% python3 -q
>>> import numpy as np
>>> from numpy import linalg as LA
>>> np.set_printoptions(suppress=True, linewidth=160)
>>> K = np.loadtxt("w.csv", delimiter=",")
>>> K
array([[-4., -8., -9., -8.],
       [-9.,  4.,  5.,  3.],
       [ 7., -1.,  5.,  1.]])
>>> M2 = K[0, 0] * K[1:] - np.outer(K[1:, 0], K[0])
>>> M2
array([[   0.,  -88., -101.,  -84.],
       [   0.,   60.,   43.,   52.]])
>>> K[:, 0] / K[0, 0]
array([ 1.  ,  2.25, -1.75])
>>> blk = np.stack([M2, 5 * M2, M2[::-1]])
>>> LA.matrix_rank(blk)
array([2, 2, 2])
>>> np.round(LA.norm(blk, axis=(1, 2)), 2)
array([182.08, 910.41, 182.08])
>>> (blk @ M2.T).shape
(3, 2, 2)
>>> blk.shape
(3, 2, 4)
>>> W1 = np.array([[1, -2, -5, -4, -1, 2],
...     [3, -5, 1, -5, 4, -5],
...     [-2, 4, 4, -1, -1, 5],
...     [4, -3, 5, 3, -5, 4]])
>>> c = np.array([-5, -6, 5, -8, -4, 2])
>>> H = np.maximum(K @ W1 + c, 0)
>>> LA.matrix_rank(H)
np.int64(3)
>>> H
array([[ 0., 30.,  0., 33., 17.,  0.],
       [ 0.,  3., 89., 12.,  1.,  1.],
       [ 0.,  2.,  0.,  0.,  0., 50.]])
>>> C = np.array([[2, 1], [5, 0], [1, 1], [0, 3], [5, 1], [1, 4]])
>>> (H @ C).round(6).argmax(axis=1)
array([0, 1, 1])
>>> rng = np.random.default_rng(34335)
>>> M2 = K + rng.integers(-2, 3, (3, 2)) @ rng.integers(-2, 3, (2, 4))
>>> print(M2)
[[ -3. -10.  -8.  -9.]
 [ -7.   0.   7.   1.]
 [  7.   5.   5.  -1.]]
>>> np.abs(M2 - K).sum(axis=1)
array([ 5., 10.,  8.])
>>> print(np.round(LA.svd(M2 - K, compute_uv=False), 2) + 0)
[7.75 3.87 0.  ]
>>> LA.matrix_rank(M2 - K, tol=1e-8)
np.int64(2)
>>> J = np.load("out3.npy")
>>> J
array([[3, 0, 2],
       [3, 2, 3],
       [3, 0, 2]])
>>> r0, r1 = J[0], J[1]
>>> r0 @ r1
np.int64(15)
>>> r0 @ r0
np.int64(13)
>>> p = (r0 @ r1) / (r0 @ r0) * r0
>>> print(np.round(r1 - p, 2))
[-0.46  2.    0.69]
>>> print(p.round(2))
[3.46 0.   2.31]
>>> round(float((r1 - p) @ r0), 2)
0.0
>>> U, sig, vt = LA.svd(J)
>>> evecs = vt[:(sig > 1e-8).sum()]
>>> x0 = J[1] + 2 * J[0] + rng.integers(2) * np.eye(3)[0]
>>> x0
array([9., 2., 7.])
>>> np.round(LA.norm(x0 - evecs.T @ evecs @ x0), 2)
np.float64(0.0)
>>> print(np.allclose(evecs.T @ evecs @ x0, x0))
True
>>> round(LA.eigvals(J).sum().real, 2)
np.float64(7.0)
>>> print(round(float(LA.det(J[::-1])), 2))
0.0
>>> print(round(float(LA.det(2 * J)), 2), round(float(LA.det(J)), 2))
0.0 0.0
>>> np.poly(J)
array([ 1., -7., 10.,  0.])
>>> M2 = np.array([[1, -4, 6], [5, 7, -1], [-9, 0, 5]])
>>> LA.matrix_rank(J @ M2)
np.int64(2)
>>> np.einsum("ik,kj->ji", J, M2)
array([[-15, -14, -15],
       [-12,   2, -12],
       [ 28,  31,  28]])
>>> J @ M2
array([[-15, -12,  28],
       [-14,   2,  31],
       [-15, -12,  28]])
>>> M2.T @ J.T
array([[-15, -14, -15],
       [-12,   2, -12],
       [ 28,  31,  28]])
>>> th = np.sort(rng.uniform(-2, 2, 10))
>>> m1 = np.c_[th, th ** 2, th ** 3] @ np.array([[5, 1, 1], [0, 5, 4], [0, 4, 4]])
>>> m1.round(2)
array([[ -9.96, -13.79, -17.76],
       [ -9.68, -12.24, -15.99],
       [ -9.19,  -9.79, -13.17],
       [  0.34,   0.09,   0.09],
       [  3.69,   5.08,   4.53],
       [  3.97,   5.96,   5.33],
       [  4.74,   8.85,   7.95],
       [  4.94,   9.71,   8.73],
       [  5.58,  12.92,  11.67],
       [  8.46,  35.42,  32.56]])
>>> x0 = np.array([1, 1, -2])
>>> target = m1 @ x0
>>> np.round(LA.pinv(m1) @ m1, 2) + 0
array([[1., 0., 0.],
       [0., 1., 0.],
       [0., 0., 1.]])
>>> target.round(2)
array([ 11.76,  10.05,   7.36,   0.26,  -0.3 ,  -0.72,  -2.31,  -2.82,  -4.84, -21.23])
>>> np.round(LA.lstsq(m1, target)[0], 2)
array([ 1.,  1., -2.])
>>> target = target + 0.3 * rng.normal(size=10)
>>> target.round(2)
array([ 12.25,  10.1 ,   7.58,   0.66,  -0.37,  -0.77,  -2.66,  -3.53,  -4.77, -21.01])
>>> c, *_ = LA.lstsq(m1, target)
>>> print(np.round(m1.T @ (target - m1 @ c), 2) + 0)
[0. 0. 0.]
>>> round(float(LA.norm(target - m1 @ c)), 2)
0.83
>>> print(c.round())
[ 1.  1. -2.]
>>> Xs = m1 - m1.mean(axis=0)
>>> U, sig, vt = LA.svd(Xs, full_matrices=False)
>>> np.searchsorted(np.cumsum(sig ** 2) / (sig ** 2).sum(), 0.9) + 1
np.int64(1)
>>> print(sig.round(2))
[66.07  8.61  1.06]
>>> (np.sign(U[:, 0]) == np.sign(U[0, 0])).astype(int)
array([1, 1, 1, 1, 0, 0, 0, 0, 0, 0])
>>> np.abs(vt[0]).argmax()
np.int64(2)
>>> round(float((sig ** 2).sum() ** 2 / (sig ** 4).sum()), 2)
1.03
>>> print(np.abs(U[:, 0]).argmax())
9
>>> print(LA.matrix_rank(Xs))
3
